>>> import numpy as np
>>> from numpy import linalg as LA
>>> np.set_printoptions(precision=3, suppress=True, linewidth=100)
>>> A = np.load("case4.npy")
>>> A
array([[ 2,  0,  0,  0],
       [ 0,  0,  0,  2],
       [ 0,  0, -1,  0],
       [ 0, -1,  0,  0]])
>>> # 3 blocks once reordered
>>> x = np.array([2, -1, 2, 0])
>>> np.sign((A @ x).round(6))
array([ 1,  0, -1,  1])
>>> (A * x).sum(axis=1)
array([ 4,  0, -2,  1])
>>> B = np.array([[4, 0, 0], [7, 1, 6], [1, 6, 4], [8, 7, 6]])
>>> np.einsum("ik,kj->ij", A, B)
array([[ 8,  0,  0],
       [16, 14, 12],
       [-1, -6, -4],
       [-7, -1, -6]])
>>> np.einsum("ij,ij->i", A, A)
array([4, 4, 1, 1])
>>> B.T @ A.T
array([[ 8, 16, -1, -7],
       [ 0, 14, -6, -1],
       [ 0, 12, -4, -6]])
>>> round(float(np.abs(LA.eigvals(A)).max()), 3)
2.0
>>> np.trace(A)
np.int64(1)
>>> A @ A
array([[ 4,  0,  0,  0],
       [ 0, -2,  0,  0],
       [ 0,  0,  1,  0],
       [ 0,  0,  0, -2]])
>>> round(LA.det(A), 3)
np.float64(-4.0)
>>> (A - A.T) / 2
array([[ 0. ,  0. ,  0. ,  0. ],
       [ 0. ,  0. ,  0. ,  1.5],
       [ 0. ,  0. ,  0. ,  0. ],
       [ 0. , -1.5,  0. ,  0. ]])
>>> B = A / np.sqrt((A ** 2).mean(axis=1, keepdims=True))
>>> LA.norm(B, axis=1)
array([2., 2., 2., 2.])
>>> A - A.mean(axis=1, keepdims=True)
array([[ 1.5 , -0.5 , -0.5 , -0.5 ],
       [-0.5 , -0.5 , -0.5 ,  1.5 ],
       [ 0.25,  0.25, -0.75,  0.25],
       [ 0.25, -0.75,  0.25,  0.25]])
>>> B[0]
array([2., 0., 0., 0.])
>>> mat = np.load("run11.npy")
>>> mat
array([[ 1,  2, -5,  2],
       [-1,  4,  3, -5],
       [ 5, -1,  2, -4],
       [-1, 10,  1, -8]])
>>> # looks like rank 3
>>> mat @ LA.pinv(mat) @ mat
array([[ 1.,  2., -5.,  2.],
       [-1.,  4.,  3., -5.],
       [ 5., -1.,  2., -4.],
       [-1., 10.,  1., -8.]])
>>> LA.lstsq(mat[:-1].T, mat[-1])[2]
np.int32(3)
>>> try:
...     LA.inv(mat)
... except LA.LinAlgError as e:
...     print(e)
... 
Singular matrix
>>> np.allclose(mat[:-1].T @ LA.lstsq(mat[:-1].T, mat[-1])[0], mat[-1])
True
>>> round(float(LA.det(mat)), 3)
0.0
>>> np.trace(mat)
np.int64(-1)
>>> Uu, s, vt = LA.svd(mat)
>>> evecs = vt[:(s > 1e-8).sum()]
>>> rng = np.random.default_rng(7494)
>>> x = mat[2] + 4 * mat[1] + rng.integers(2) * np.eye(4)[2]
>>> x
array([  1.,  15.,  14., -24.])
>>> np.diag(evecs.T @ evecs)
array([0.856, 0.775, 0.74 , 0.628])
>>> LA.matrix_rank(np.vstack([mat, x]))
np.int64(3)
>>> evecs.T @ evecs
array([[ 0.856, -0.18 , -0.193, -0.231],
       [-0.18 ,  0.775, -0.242, -0.289],
       [-0.193, -0.242,  0.74 , -0.311],
       [-0.231, -0.289, -0.311,  0.628]])
>>> P = np.triu(np.array([[0, 2, 2, -2], [3, 2, -3, 0], [0, 3, -3, -1], [0, -1, -2, -2]]), 1) + np.eye(4)
>>> B = P @ mat @ LA.inv(P)
>>> np.round(LA.det(B), 3)
np.float64(-0.0)
>>> F = np.load("mat.npy")
>>> F
array([[ 0., -1.],
       [-1.,  0.]])
>>> # equal to its transpose
>>> def softmax(z):
...     e = np.exp(z - z.max(axis=-1, keepdims=True))
...     return e / e.sum(axis=-1, keepdims=True)
... 
>>> softmax(F).sum(axis=1)
array([1., 1.])
>>> softmax(F[1] + 3)
array([0.269, 0.731])
>>> S = F @ F.T / np.sqrt(2)
>>> softmax(S).round(6).argmax(axis=1)
array([0, 1])
>>> O, evecs = LA.qr(F[:, :1])[0], LA.qr(F[:, 1:])[0]
>>> s = LA.svd(O.T @ evecs, compute_uv=False)
>>> np.degrees(np.arccos(s.clip(0, 1)))
array([90.])
>>> arr = np.load("out0.npy")
>>> arr
array([[ 1.6  ,  0.5  , -0.2  ],
       [ 0.6  ,  0.   ,  0.1  ],
       [ 0.956,  0.051,  0.185],
       [-0.9  , -0.7  ,  1.1  ]])
>>> np.diff(arr, axis=0)
array([[-1.   , -0.5  ,  0.3  ],
       [ 0.356,  0.051,  0.085],
       [-1.856, -0.751,  0.915]])
>>> np.zeros(4, 3)
Traceback (most recent call last):
  File "<python-input-56>", line 1, in <module>
    np.zeros(4, 3)
    ~~~~~~~~^^^^^^
TypeError: Cannot interpret '3' as a data type
>>> LA.matrix_rank(arr)
np.int64(3)
>>> arr[4]
Traceback (most recent call last):
  File "<python-input-58>", line 1, in <module>
    arr[4]
    ~~~^^^
IndexError: index 4 is out of bounds for axis 0 with size 4
>>> x = np.array([8, -8, 4])
>>> rhs = arr @ x
>>> LA.lstsq(arr, rhs)[0]
array([ 8., -8.,  4.])
>>> np.round(LA.pinv(arr) @ arr, 3) + 0
array([[1., 0., 0.],
       [0., 1., 0.],
       [0., 0., 1.]])
>>> rhs = rhs + 0.3 * rng.normal(size=4)
>>> rhs
array([8.221, 5.229, 7.977, 2.602])
>>> beta, *_ = LA.lstsq(arr, rhs)
>>> [round(float(LA.norm(LA.solve(arr.T @ arr + lam * np.eye(3), arr.T @ rhs))), 2) for lam in (0, 1, 10, 100)]
[11.64, 5.75, 1.56, 0.21]
>>> beta
array([ 7.964, -7.39 ,  4.175])
>>> beta.round()
array([ 8., -7.,  4.])
>>> K = np.array([[3, 4, 0], [4, 5, 0], [0, 0, 2]])
>>> t = np.radians(135)
>>> r_ = np.eye(3)
>>> r_[2, 2] = r_[1, 1] = np.cos(t)
>>> r_[2, 1], r_[1, 2] = -np.sin(t), np.sin(t)
>>> r_
array([[ 1.   ,  0.   ,  0.   ],
       [ 0.   , -0.707,  0.707],
       [ 0.   , -0.707, -0.707]])
>>> B = K @ r_.T
>>> B
array([[ 3.   , -2.828, -2.828],
       [ 4.   , -3.536, -3.536],
       [ 0.   ,  1.414, -1.414]])
>>> np.allclose(K @ K.T, B @ B.T)
True
>>> np.round(LA.eigvals(B).sum().real, 3)
np.float64(-1.95)
>>> np.kron(np.eye(2, dtype=int), B)
array([[ 3.   , -2.828, -2.828,  0.   , -0.   , -0.   ],
       [ 4.   , -3.536, -3.536,  0.   , -0.   , -0.   ],
       [ 0.   ,  1.414, -1.414,  0.   ,  0.   , -0.   ],
       [ 0.   , -0.   , -0.   ,  3.   , -2.828, -2.828],
       [ 0.   , -0.   , -0.   ,  4.   , -3.536, -3.536],
       [ 0.   ,  0.   , -0.   ,  0.   ,  1.414, -1.414]])
>>> O, r_ = LA.qr(K)
>>> r_
array([[-5. , -6.4,  0. ],
       [ 0. , -0.2,  0. ],
       [ 0. ,  0. ,  2. ]])
>>> O.shape, r_.shape
((3, 3), (3, 3))
>>> O @ r_
array([[3., 4., 0.],
       [4., 5., 0.],
       [0., 0., 2.]])
>>> O
array([[-0.6, -0.8,  0. ],
       [-0.8,  0.6,  0. ],
       [-0. , -0. ,  1. ]])
>>> abs(r_[0, 0]), np.round(LA.norm(K[:, 0]), 3)
(np.float64(5.0), np.float64(5.0))
>>> np.abs(np.diag(r_))
array([5. , 0.2, 2. ])
>>> np.round(O.T @ O, 3) + 0
array([[1., 0., 0.],
       [0., 1., 0.],
       [0., 0., 1.]])
>>> evals, evecs = LA.eigh(O)
>>> x = np.array([3, 2, 1])
>>> np.round(x @ O @ x / (x @ x), 3), evals[0], round(evals[-1], 3)
(np.float64(-0.829), np.float64(-1.0), np.float64(1.0))
>>> round(x @ O @ x, 3)
np.float64(-11.6)
>>> np.round(evecs * np.abs(evals) @ evecs.T, 3) + 0
array([[1., 0., 0.],
       [0., 1., 0.],
       [0., 0., 1.]])
>>> np.round(np.abs(O).sum(axis=1).max(), 3), round(np.abs(evals).max(), 3)
(np.float64(1.4), np.float64(1.0))
>>> X = np.loadtxt("layer13.csv", delimiter=",")
>>> X
array([[0., 0., 0.],
       [0., 0., 0.],
       [2., 2., 2.],
       [2., 2., 0.],
       [0., 0., 0.],
       [1., 2., 1.],
       [3., 4., 1.],
       [0., 0., 0.],
       [0., 0., 0.],
       [0., 0., 0.],
       [0., 0., 0.]])
>>> lab = X[:, 0] > np.median(X[:, 0])
>>> u = X[lab].mean(axis=0) - X[~lab].mean(axis=0)
>>> np.argsort(-np.abs(u).round(6), kind="stable")
array([1, 0, 2])
>>> ((X - X.mean(axis=0)) @ u > 0).astype(int)
array([0, 0, 1, 1, 0, 1, 1, 0, 0, 0, 0])
>>> u
array([2. , 2.5, 1. ])
>>> G = np.cov(X, rowvar=False)
>>> G
array([[1.218, 1.473, 0.509],
       [1.473, 1.891, 0.636],
       [0.509, 0.636, 0.455]])
>>> X.std(axis=0)
array([1.052, 1.311, 0.643])
>>> B = G + rng.integers(-2, 3, (3, 1)) @ rng.integers(-2, 3, (1, 3))
>>> B
array([[ 5.218, -0.527,  2.509],
       [ 3.473,  0.891,  1.636],
       [ 4.509, -1.364,  2.455]])
>>> LA.matrix_rank(B - G, tol=1e-8)
np.int64(1)
>>> B - G
array([[ 4., -2.,  2.],
       [ 2., -1.,  1.],
       [ 4., -2.,  2.]])
>>> dist = LA.norm(X[:, None] - X[None], axis=-1)
>>> np.flatnonzero(dist[1] < dist.mean() / 2)
array([ 0,  1,  4,  7,  8,  9, 10])
>>> LA.norm(X, axis=1)
array([0.   , 0.   , 3.464, 2.828, 0.   , 2.449, 5.099, 0.   , 0.   , 0.   , 0.   ])
>>> np.unravel_index(dist.round(6).argmax(), dist.shape)
(np.int64(0), np.int64(6))
>>> Xs = X - X.mean(axis=0)
>>> evecs = LA.svd(Xs)[2][:1]
>>> B = Xs - Xs @ evecs.T @ evecs
>>> np.cov(Xs @ evecs.T, rowvar=False)
array(3.299)
>>> round(float(LA.norm(B) / LA.norm(Xs)), 3)
0.273
>>> C = np.sign(np.array([[-2, 1, 3], [-1, -2, 1], [-1, -2, -2]]))
>>> B = (np.tril(C, -1) + np.eye(3)) @ (np.triu(C, 1) + np.eye(3))
>>> evals = np.array([4, -4, -2])
>>> W0 = np.rint(B * evals @ LA.inv(B)) + 0
>>> W0
array([[ 0., -6.,  2.],
       [ 0.,  4.,  0.],
       [-4.,  6., -6.]])
>>> x = np.array([0, 0, 3])
>>> rhs = W0 @ x
>>> rhs
array([  6.,   0., -18.])
>>> LA.solve(W0, rhs)
array([-0., -0.,  3.])
>>> LA.solve(W0, W0[:, 2])
array([-0., -0.,  1.])
>>> LA.solve(W0, rhs + W0[:, 1])
array([-0.,  1.,  3.])
>>> LA.solve(W0, 4 * rhs)
array([-0., -0., 12.])
>>> LA.solve(W0.T, W0[2])
array([-0.,  0.,  1.])
>>> LA.eigvals(W0)
array([-2., -4.,  4.])
>>> np.einsum("ii->", W0)
np.float64(-2.0)
>>> round(LA.det(W0.T), 3)
np.float64(32.0)
>>> B = W0 / np.sqrt((W0 ** 2).mean(axis=1, keepdims=True))
>>> B[1]
array([0.   , 1.732, 0.   ])
>>> W0 - W0.mean(axis=1, keepdims=True)
array([[ 1.333, -4.667,  3.333],
       [-1.333,  2.667, -1.333],
       [-2.667,  7.333, -4.667]])
>>> LA.matrix_rank(B) == LA.matrix_rank(W0)
np.True_
>>> LA.norm(B, axis=1)
array([1.732, 1.732, 1.732])
>>> LA.matrix_rank(W0 - W0.mean(axis=1, keepdims=True))
np.int64(2)
>>> u = np.array([5, 9, 0])
>>> B = W0 + np.outer(u, np.eye(3)[1])
>>> round(float(LA.det(B) / LA.det(W0)), 3), np.round(1 + LA.solve(W0, u)[1], 3)
(3.25, np.float64(3.25))
>>> M = np.load("arr.npy")
>>> M
array([[-4.821, -1.181, -0.6  ],
       [ 4.56 ,  1.223, -1.646],
       [-3.789,  2.825,  1.631],
       [ 0.897, -4.788, -1.128],
       [ 0.936,  3.078,  3.827],
       [ 0.421, -1.806,  4.643],
       [-3.233,  3.808,  0.212],
       [ 4.235,  0.77 ,  2.544],
       [-4.493, -2.059,  0.758],
       [-3.794, -3.075, -1.073],
       [ 2.158, -3.446, -2.91 ],
       [ 4.17 ,  2.579,  0.979],
       [ 1.778, -2.665, -3.839],
       [ 3.009, -3.944,  0.627],
       [ 0.441, -0.721, -4.928],
       [-3.053,  3.827,  1.018],
       [-4.711, -0.421, -1.62 ],
       [ 3.115, -2.735, -2.796],
       [-1.964, -0.728,  4.54 ],
       [ 2.33 ,  2.137, -3.873],
       [ 4.3  , -1.013,  2.341],
       [-3.66 ,  0.887, -3.289],
       [ 1.838, -1.066, -4.526],
       [-2.052,  1.041,  4.439],
       [-3.977,  2.499, -1.713],
       [ 4.7  , -1.64 , -0.473],
       [-4.728, -0.447,  1.563]])
>>> Xs = M - M.mean(axis=0)
>>> evecs = LA.svd(Xs)[2][:2]
>>> B = Xs - Xs @ evecs.T @ evecs
>>> np.round(np.cov(Xs @ evecs.T, rowvar=False), 3) + 0
array([[12.674,  0.   ],
       [ 0.   ,  8.131]])
>>> B.std(axis=0)
array([0.36 , 1.978, 0.882])
>>> (Xs @ evecs.T).std(axis=0)
array([3.494, 2.798])
>>> LA.norm(B, axis=1).round(6).argmax()
np.int64(19)
>>> round(float(LA.norm(B) / LA.norm(Xs)), 3)
0.44
>>> Xs = M - M.mean(axis=1)
Traceback (most recent call last):
  File "<python-input-152>", line 1, in <module>
    Xs = M - M.mean(axis=1)
         ~~^~~~~~~~~~~~~~~~
ValueError: operands could not be broadcast together with shapes (27,3) (27,) 
>>> Xs = M - M.mean(axis=0)
>>> Uu, s, vt = LA.svd(Xs, full_matrices=False)
>>> np.round(Xs.mean(axis=0), 3) + 0
array([0., 0., 0.])
>>> LA.matrix_rank(Xs)
np.int64(3)
>>> np.abs(vt[0]).argmax()
np.int64(0)
>>> round(float((s ** 2).sum() ** 2 / (s ** 4).sum()), 3)
2.645
>>> (np.sign(Uu[:, 0]) == np.sign(Uu[0, 0])).astype(int)
array([1, 0, 1, 0, 1, 1, 1, 0, 1, 1, 0, 0, 0, 0, 0, 1, 1, 0, 1, 0, 0, 1, 0, 1, 1, 0, 1])
>>> s ** 2 / (s ** 2).sum()
array([0.491, 0.315, 0.194])
>>> u = np.array([0, 2])
>>> np.convolve(M[12], u)
array([ 0.   ,  3.556, -5.33 , -7.678])
>>> np.correlate(M[12], M[16], "full")
array([-2.88 ,  3.569, -1.035, 14.171, 18.086])
>>> softmax(M[12] + 3)
array([0.985, 0.012, 0.004])
>>> softmax(M[12])
array([0.985, 0.012, 0.004])
>>> S = M @ M.T / np.sqrt(3)
>>> softmax(S).round(6).argmax(axis=1)
array([ 0,  1,  2,  3,  4,  5,  6,  7,  8,  9, 10, 11, 12, 13, 14, 15, 16, 17, 18, 19, 20, 21, 22,
       23, 24, 25, 26])
